$ python -q
>>> import numpy as np
>>> np.set_printoptions(suppress=True, linewidth=160)
>>> m1 = np.array([[-1, 0, 1, 2, 3, 4],
...     [5, 6, 7, 8, 9, 10],
...     [11, 12, 13, 14, 15, 16],
...     [17, 18, 19, 20, 21, 22],
...     [23, 24, 25, 26, 27, 28],
...     [29, 30, 31, 32, 33, 34],
...     [35, 36, 37, 38, 39, 40],
...     [41, 42, 43, 44, 45, 46],
...     [47, 48, 49, 50, 51, 52]])
>>> np.round(np.trace(np.linalg.pinv(m1) @ m1), 1)
np.float64(2.0)
>>> np.abs(np.diag(np.linalg.qr(m1)[1])) > 1e-9
array([ True,  True, False, False, False, False])
>>> Uu, sv, vt = np.linalg.svd(m1, full_matrices=False)
>>> (sv > 1e-8).sum()
np.int64(2)
>>> np.abs(Uu[:, 0]).round(6).argmax()
np.int64(8)
>>> np.allclose(Uu * sv @ vt, m1)
True
>>> np.round(vt @ vt.T, 1) + 0
array([[1., 0., 0., 0., 0., 0.],
       [0., 1., 0., 0., 0., 0.],
       [0., 0., 1., 0., 0., 0.],
       [0., 0., 0., 1., 0., 0.],
       [0., 0., 0., 0., 1., 0.],
       [0., 0., 0., 0., 0., 1.]])
>>> np.round(sv / sv[0], 1) + 0
array([1., 0., 0., 0., 0., 0.])
>>> np.round(np.abs(vt[0]), 1)
array([0.4, 0.4, 0.4, 0.4, 0.4, 0.4])
>>> round(float(np.sqrt((sv ** 2).sum())), 1), round(float(np.linalg.norm(m1)), 1)
(219.6, 219.6)
>>> sv.round(1) + 0
array([219.5,   6.5,   0. ,   0. ,   0. ,   0. ])
>>> np.round(np.cumsum(sv ** 2) / np.sum(sv ** 2), 1)
array([1., 1., 1., 1., 1., 1.])
>>> np.round(Uu.T @ m1 @ vt.T, 1) + 0
array([[219.5,   0. ,   0. ,   0. ,   0. ,   0. ],
       [  0. ,   6.5,   0. ,   0. ,   0. ,   0. ],
       [  0. ,   0. ,   0. ,   0. ,   0. ,   0. ],
       [  0. ,   0. ,   0. ,   0. ,   0. ,   0. ],
       [  0. ,   0. ,   0. ,   0. ,   0. ,   0. ],
       [  0. ,   0. ,   0. ,   0. ,   0. ,   0. ]])
>>> round(np.linalg.norm(m1, 2) / np.linalg.norm(m1), 1)
np.float64(1.0)
>>> np.linalg.cond(m1) > 100
np.True_
>>> M2 = np.array([[1, 1], [2, -3]])
>>> basis = np.array([[1, 2], [3, 0]])
>>> A = np.block([[M2, np.array([[-5, -7], [7, 5]])], [np.zeros((2, 2)), basis]])
>>> A
array([[ 1.,  1., -5., -7.],
       [ 2., -3.,  7.,  5.],
       [ 0.,  0.,  1.,  2.],
       [ 0.,  0.,  3.,  0.]])
>>> x0 = np.array([0, 5, 3, -4])
>>> rhs = A @ x0
>>> beta, lr = np.zeros(4), 1 / np.linalg.norm(A, 2) ** 2
>>> for i in range(4):
...     beta -= lr * A.T @ (A @ beta - rhs)
...     if i % 1 == 0: print(i, round(np.linalg.norm(A @ beta - rhs), 1))
... 
0 12.7
1 12.2
2 11.7
3 11.2
>>> beta.round(1) + 0
array([ 0. ,  0.4, -0.6, -1.7])
>>> round(np.linalg.cond(A), 1)
np.float64(33.6)
